$ python3 -q
>>> import numpy as np
>>> np.set_printoptions(precision=2, suppress=True, linewidth=160, legacy="1.25")
>>> W0 = np.loadtxt("run0.csv", delimiter=",")
>>> W0
array([[ 1.  ,  0.  ,  0.  ,  0.  ,  0.  ],
       [ 0.  ,  0.5 ,  0.  ,  0.87,  0.  ],
       [ 0.  ,  0.  ,  1.  ,  0.  ,  0.  ],
       [ 0.  , -0.87,  0.  ,  0.5 ,  0.  ],
       [ 0.  ,  0.  ,  0.  ,  0.  ,  1.  ]])
>>> np.sort(np.linalg.eigvals(W0).real)
array([0.5, 0.5, 1. , 1. , 1. ])
>>> (np.linalg.matrix_power((W0 != 0) + (W0.T != 0) + np.eye(5), 5) > 0).astype(int)
array([[1, 0, 0, 0, 0],
       [0, 1, 0, 1, 0],
       [0, 0, 1, 0, 0],
       [0, 1, 0, 1, 0],
       [0, 0, 0, 0, 1]])
>>> round(np.linalg.det(W0), 2)
1.0
>>> M2 = W0 / np.sqrt((W0 ** 2).mean(axis=1, keepdims=True))
>>> M2[0]
array([2.24, 0.  , 0.  , 0.  , 0.  ])
>>> W0 - W0.mean(axis=1, keepdims=True)
array([[ 0.8 , -0.2 , -0.2 , -0.2 , -0.2 ],
       [-0.27,  0.23, -0.27,  0.59, -0.27],
       [-0.2 , -0.2 ,  0.8 , -0.2 , -0.2 ],
       [ 0.07, -0.79,  0.07,  0.57,  0.07],
       [-0.2 , -0.2 , -0.2 , -0.2 ,  0.8 ]])
>>> np.linalg.matrix_rank(M2) == np.linalg.matrix_rank(W0)
True
>>> hat = np.triu(np.array([[1, -3, -2, 2, 3],
...     [-2, -2, 1, 0, 1],
...     [3, 1, -2, 2, 3],
...     [-3, 3, 1, -1, -2],
...     [-3, 0, 0, -3, 3]]), 1) + np.eye(5)
>>> M2 = hat @ W0 @ np.linalg.inv(hat)
>>> np.poly(M2)
array([ 1., -4.,  7., -7.,  4., -1.])
>>> x0 = np.array([8, -2, -1, 7, 0])
>>> round(np.linalg.norm(x0), 2), round(float(np.linalg.norm(W0 @ x0)), 2)
(10.86, 10.86)
>>> [p for p in range(1, 25) if np.allclose(np.linalg.matrix_power(W0, p), np.eye(5))]
[6, 12, 18, 24]
>>> W0.T @ (W0 @ x0)
array([ 8., -2., -1.,  7.,  0.])
>>> np.linalg.inv(W0)
array([[ 1.  ,  0.  ,  0.  ,  0.  ,  0.  ],
       [-0.  ,  0.5 , -0.  , -0.87, -0.  ],
       [ 0.  ,  0.  ,  1.  ,  0.  ,  0.  ],
       [ 0.  ,  0.87,  0.  ,  0.5 ,  0.  ],
       [ 0.  ,  0.  ,  0.  ,  0.  ,  1.  ]])
>>> feats = np.load("layer1.npy")
>>> feats
array([[0, 0, 1, 0],
       [0, 0, 0, 0],
       [1, 0, 0, 0],
       [0, 0, 0, 0]])
>>> np.linalg.norm(feats, axis=0)
array([1., 0., 1., 0.])
>>> feats.T @ feats
array([[1, 0, 0, 0],
       [0, 0, 0, 0],
       [0, 0, 1, 0],
       [0, 0, 0, 0]])
>>> np.kron(np.eye(2, dtype=int), feats)
array([[0, 0, 1, 0, 0, 0, 0, 0],
       [0, 0, 0, 0, 0, 0, 0, 0],
       [1, 0, 0, 0, 0, 0, 0, 0],
       [0, 0, 0, 0, 0, 0, 0, 0],
       [0, 0, 0, 0, 0, 0, 1, 0],
       [0, 0, 0, 0, 0, 0, 0, 0],
       [0, 0, 0, 0, 1, 0, 0, 0],
       [0, 0, 0, 0, 0, 0, 0, 0]])
>>> round(np.linalg.det(feats.T), 2)
0.0
>>> round(float(np.linalg.eigvals(feats).sum().real), 2)
0.0
>>> np.linalg.eigvals(feats)
array([ 1., -1.,  0.,  0.])
>>> data = np.load("m.npy")
>>> data
array([[1, 0, 0, 0, 0, 0, 0],
       [0, 0, 0, 0, 0, 0, 0],
       [0, 0, 1, 0, 0, 0, 0],
       [0, 0, 0, 1, 0, 0, 0],
       [0, 0, 0, 0, 2, 0, 0],
       [0, 0, 0, 0, 0, 2, 0],
       [0, 0, 0, 0, 0, 0, 2]])
>>> # null space of dimension 1
>>> ev, vecs = np.linalg.eigvalsh(data)
Traceback (most recent call last):
  File "<python-input-30>", line 1, in <module>
    ev, vecs = np.linalg.eigvalsh(data)
    ^^^^^^^^
ValueError: too many values to unpack (expected 2)
>>> ev, vecs = np.linalg.eigh(data)
>>> (ev > 1e-8).sum(), (ev < -1e-8).sum()
(6, 0)
>>> ev.sum(), np.trace(data)
(9.0, 9)
>>> ev
array([0., 1., 1., 1., 2., 2., 2.])
>>> vecs.T @ vecs
array([[1., 0., 0., 0., 0., 0., 0.],
       [0., 1., 0., 0., 0., 0., 0.],
       [0., 0., 1., 0., 0., 0., 0.],
       [0., 0., 0., 1., 0., 0., 0.],
       [0., 0., 0., 0., 1., 0., 0.],
       [0., 0., 0., 0., 0., 1., 0.],
       [0., 0., 0., 0., 0., 0., 1.]])
>>> np.linalg.eigvalsh(data + -1 * np.eye(7))
array([-1.,  0.,  0.,  0.,  1.,  1.,  1.])
>>> vecs.T @ data @ vecs
array([[0., 0., 0., 0., 0., 0., 0.],
       [0., 1., 0., 0., 0., 0., 0.],
       [0., 0., 1., 0., 0., 0., 0.],
       [0., 0., 0., 1., 0., 0., 0.],
       [0., 0., 0., 0., 2., 0., 0.],
       [0., 0., 0., 0., 0., 2., 0.],
       [0., 0., 0., 0., 0., 0., 2.]])
